% ipython --no-banner

In [1]: import numpy as np

In [2]: np.set_printoptions(precision=2, suppress=True, linewidth=160, floatmode="fixed")

In [3]: def tidy(a):
   ...:     return np.round(a, 2) + 0
   ...: 

In [4]: mat = np.load("run4.npy")

In [5]: mat
Out[5]: 
array([[ 0, -4,  3,  0,  1],
       [ 4,  0, -2, -1, -1],
       [-3,  2,  0,  3,  1],
       [ 0,  1, -3,  0, -2],
       [-1,  1, -1,  2,  0]])

In [6]: mat @ mat
Out[6]: 
array([[-26,   7,   7,  15,   7],
       [  7, -22,  16,  -8,   4],
       [  7,  16, -23,   0, -11],
       [ 15,  -8,   0, -14,  -4],
       [  7,   4, -11,  -4,  -7]])

In [7]: np.linalg.matrix_power(mat, 2)
Out[7]: 
array([[-26,   7,   7,  15,   7],
       [  7, -22,  16,  -8,   4],
       [  7,  16, -23,   0, -11],
       [ 15,  -8,   0, -14,  -4],
       [  7,   4, -11,  -4,  -7]])

In [8]: (mat - mat.T) / 2
Out[8]: 
array([[ 0.00, -4.00,  3.00,  0.00,  1.00],
       [ 4.00,  0.00, -2.00, -1.00, -1.00],
       [-3.00,  2.00,  0.00,  3.00,  1.00],
       [ 0.00,  1.00, -3.00,  0.00, -2.00],
       [-1.00,  1.00, -1.00,  2.00,  0.00]])

In [9]: left, s, Vh = np.linalg.svd(mat)

In [10]: vecs = Vh[:(s > 1e-8).sum()]

In [11]: rng = np.random.default_rng(0)

In [12]: x = mat[4] + 4 * mat[0] + rng.integers(2) * np.eye(5)[0]

In [13]: x
Out[13]: array([  0.00, -15.00,  11.00,   2.00,   4.00])

In [14]: tidy(vecs.T @ vecs)
Out[14]: 
array([[ 0.97, -0.04, -0.09, -0.04,  0.12],
       [-0.04,  0.94, -0.14, -0.06,  0.18],
       [-0.09, -0.14,  0.68, -0.14,  0.41],
       [-0.04, -0.06, -0.14,  0.94,  0.18],
       [ 0.12,  0.18,  0.41,  0.18,  0.47]])

In [15]: np.linalg.matrix_rank(np.vstack([mat, x]))
Out[15]: np.int64(5)

In [16]: np.linalg.lstsq(mat[:-1].T, mat[-1])[2]
Out[16]: np.int32(4)

In [17]: np.allclose(mat[:-1].T @ np.linalg.lstsq(mat[:-1].T, mat[-1])[0], mat[-1])
Out[17]: True

In [18]: rank = np.linalg.matrix_rank(mat)

In [19]: rank
Out[19]: np.int64(4)

In [20]: null = np.linalg.svd(mat)[2][rank:].T

In [21]: [int(np.linalg.matrix_rank(mat[:, :j + 1])) for j in range(5)]
Out[21]: [1, 2, 3, 4, 4]

In [22]: tidy(null[:, 0] / null[np.abs(null[:, 0]).round(6).argmax(), 0])
Out[22]: array([-0.22, -0.33, -0.78, -0.33,  1.00])

In [23]: [int(np.linalg.matrix_rank(np.delete(mat, i, axis=0))) for i in range(5)]
Out[23]: [4, 4, 4, 4, 4]

In [24]: np.linalg.matrix_rank(mat.T @ mat), np.linalg.matrix_rank(mat @ mat.T)
Out[24]: (np.int64(4), np.int64(4))

In [25]: feats = np.loadtxt("block16.csv", delimiter=",")

In [26]: feats
Out[26]: 
array([[-3.00, -3.00,  0.00,  1.00, -3.00, -3.00,  3.00,  2.00,  3.00,  3.00, -7.00,  5.00, -6.00,  7.00],
       [ 2.00,  3.00, -2.00, -1.00,  0.00,  1.00,  1.00,  1.00,  2.00, -2.00,  8.00, -5.00,  5.00,  5.00],
       [ 2.00,  3.00, -2.00, -3.00,  1.00,  2.00,  2.00, -1.00,  0.00, -3.00,  4.00,  5.00,  8.00,  3.00],
       [-1.00,  0.00,  3.00,  3.00, -3.00, -2.00,  0.00,  0.00,  3.00,  0.00,  4.00, -9.00,  3.00, -8.00],
       [-3.00, -3.00,  1.00,  0.00, -1.00,  3.00,  1.00,  1.00,  0.00,  1.00, -1.00, -2.00, -1.00, -4.00],
       [ 3.00, -1.00, -1.00,  1.00, -2.00,  3.00, -1.00,  1.00,  3.00, -1.00,  8.00, -2.00, -5.00,  3.00],
       [ 2.00,  1.00,  2.00,  3.00, -1.00,  1.00,  1.00, -3.00,  2.00,  2.00,  7.00,  4.00, -2.00,  8.00],
       [-2.00, -1.00,  1.00, -2.00,  0.00, -3.00, -2.00,  2.00, -1.00,  2.00,  6.00,  9.00,  5.00, -5.00],
       [-1.00, -3.00,  1.00,  2.00,  0.00,  2.00, -1.00,  3.00, -3.00,  0.00,  8.00,  5.00, -8.00, -4.00],
       [ 3.00, -3.00,  0.00, -3.00, -2.00, -2.00, -2.00,  3.00, -1.00,  1.00, -6.00,  0.00,  6.00, -3.00],
       [ 0.00,  0.00,  0.00,  0.00,  0.00,  0.00,  0.00,  0.00,  0.00,  0.00,  1.00,  1.00,  1.00,  0.00],
       [ 0.00,  0.00,  0.00,  0.00,  0.00,  0.00,  0.00,  0.00,  0.00,  0.00,  0.00,  2.00,  2.00,  2.00],
       [ 0.00,  0.00,  0.00,  0.00,  0.00,  0.00,  0.00,  0.00,  0.00,  0.00,  1.00,  1.00,  0.00,  0.00],
       [ 0.00,  0.00,  0.00,  0.00,  0.00,  0.00,  0.00,  0.00,  0.00,  0.00,  2.00,  0.00,  2.00,  2.00]])

In [27]: left, s, Vh = np.linalg.svd(feats)

In [28]: np.argmax(s[:-1] / (s[1:] + 1e-6)) + 1
Out[28]: np.int64(13)

In [29]: Y = left[:, :13] @ np.diag(s[:13]) @ Vh[:13]

In [30]: np.linalg.matrix_rank(Y)
Out[30]: np.int64(13)

In [31]: np.allclose(feats, feats.T)
Out[31]: False

In [32]: np.trace(feats)
Out[32]: np.float64(9.0)

In [33]: np.allclose(feats @ feats.T, feats.T @ feats)
Out[33]: False

In [34]: E = np.loadtxt("mat.csv", delimiter=",")

In [35]: E
Out[35]: 
array([[0.00, 1.00, 0.00, 1.00, 1.00, 1.00, 1.00, 0.00, 0.00, 0.00, 0.00, 0.00, 0.00],
       [1.00, 0.00, 0.00, 1.00, 0.00, 0.00, 1.00, 0.00, 0.00, 0.00, 0.00, 0.00, 0.00],
       [0.00, 0.00, 0.00, 0.00, 0.00, 0.00, 0.00, 1.00, 0.00, 1.00, 1.00, 0.00, 1.00],
       [1.00, 1.00, 0.00, 0.00, 1.00, 1.00, 1.00, 0.00, 1.00, 0.00, 0.00, 1.00, 0.00],
       [1.00, 0.00, 0.00, 1.00, 0.00, 0.00, 1.00, 0.00, 1.00, 0.00, 0.00, 1.00, 0.00],
       [1.00, 0.00, 0.00, 1.00, 0.00, 0.00, 0.00, 0.00, 1.00, 0.00, 0.00, 0.00, 0.00],
       [1.00, 1.00, 0.00, 1.00, 1.00, 0.00, 0.00, 0.00, 1.00, 0.00, 0.00, 1.00, 0.00],
       [0.00, 0.00, 1.00, 0.00, 0.00, 0.00, 0.00, 0.00, 0.00, 0.00, 1.00, 0.00, 0.00],
       [0.00, 0.00, 0.00, 1.00, 1.00, 1.00, 1.00, 0.00, 0.00, 0.00, 0.00, 1.00, 0.00],
       [0.00, 0.00, 1.00, 0.00, 0.00, 0.00, 0.00, 0.00, 0.00, 0.00, 1.00, 0.00, 1.00],
       [0.00, 0.00, 1.00, 0.00, 0.00, 0.00, 0.00, 1.00, 0.00, 1.00, 0.00, 0.00, 1.00],
       [0.00, 0.00, 0.00, 1.00, 1.00, 0.00, 1.00, 0.00, 1.00, 0.00, 0.00, 0.00, 0.00],
       [0.00, 0.00, 1.00, 0.00, 0.00, 0.00, 0.00, 0.00, 0.00, 1.00, 1.00, 0.00, 0.00]])

In [36]: r0, g = E[7], E[9]

In [37]: r0 @ g
Out[37]: np.float64(2.0)

In [38]: p = (r0 @ g) / (r0 @ r0) * r0

In [39]: tidy(np.linalg.norm(r0 + g) ** 2 + np.linalg.norm(r0 - g) ** 2)
Out[39]: np.float64(10.0)
